$ python3 -q
>>> import numpy as np
>>> np.set_printoptions(precision=2, suppress=True, linewidth=160)
>>> rd = lambda a: np.round(a, 2) + 0
>>> E = np.array([[-9.9, -12.19, 0.95],
...     [-10.86, -8.68, 0.5],
...     [-11.76, -9.89, -1.36],
...     [-10.16, -10.53, -0.96],
...     [-10.5, -9.01, -1.38],
...     [-10.68, -11.17, 0.0],
...     [-10.45, -8.54, -0.95],
...     [-9.9, -9.46, -0.04],
...     [-9.72, -10.53, -0.66],
...     [-9.96, -11.82, 2.05],
...     [-10.08, -10.69, 1.68],
...     [-10.39, -10.75, 0.16],
...     [-7.85, -9.93, 1.18],
...     [-10.57, -11.03, 0.02],
...     [-11.17, -10.07, 0.06],
...     [-8.74, -9.02, -0.18],
...     [-10.51, -10.35, -0.42]])
>>> Xs = E - E.mean(axis=0)
>>> Uu, s, Vt = np.linalg.svd(Xs, full_matrices=False)
>>> rd(s)
array([5.12, 3.76, 2.37])
>>> np.abs(Uu[:, 0]).argmax()
np.int64(9)
>>> rd(Xs.mean(axis=0))
array([0., 0., 0.])
>>> np.linalg.matrix_rank(Xs)
np.int64(3)
>>> (np.sign(Uu[:, 0]) == np.sign(Uu[0, 0])).astype(int)
array([1, 0, 0, 0, 0, 1, 0, 0, 0, 1, 1, 1, 1, 1, 0, 0, 0])
>>> rd(np.abs(Vt[-1]))
array([0.55, 0.48, 0.69])
>>> basis = E[[8, 2]].astype(float)
>>> for _ in range(4):
...     lab = np.linalg.norm(E[:, None] - basis, axis=-1).argmin(axis=1)
...     basis = np.array([E[lab == j].mean(axis=0) for j in range(2)])
... 
>>> lab
array([0, 1, 1, 0, 1, 0, 1, 0, 0, 0, 0, 0, 0, 0, 1, 0, 0])
>>> rd(basis)
array([[ -9.87, -10.62,   0.31],
       [-10.95,  -9.24,  -0.63]])
>>> np.abs(basis[1] - basis[0]).argmax()
np.int64(1)
>>> q, R = np.linalg.qr(E)
>>> np.allclose(R.T @ R, E.T @ E)
True
>>> rd(q @ R)
array([[ -9.9 , -12.19,   0.95],
       [-10.86,  -8.68,   0.5 ],
       [-11.76,  -9.89,  -1.36],
       [-10.16, -10.53,  -0.96],
       [-10.5 ,  -9.01,  -1.38],
       [-10.68, -11.17,   0.  ],
       [-10.45,  -8.54,  -0.95],
       [ -9.9 ,  -9.46,  -0.04],
       [ -9.72, -10.53,  -0.66],
       [ -9.96, -11.82,   2.05],
       [-10.08, -10.69,   1.68],
       [-10.39, -10.75,   0.16],
       [ -7.85,  -9.93,   1.18],
       [-10.57, -11.03,   0.02],
       [-11.17, -10.07,   0.06],
       [ -8.74,  -9.02,  -0.18],
       [-10.51, -10.35,  -0.42]])
>>> rd(q.T @ q)
array([[1., 0., 0.],
       [0., 1., 0.],
       [0., 0., 1.]])
>>> q.shape, R.shape
((17, 3), (3, 3))
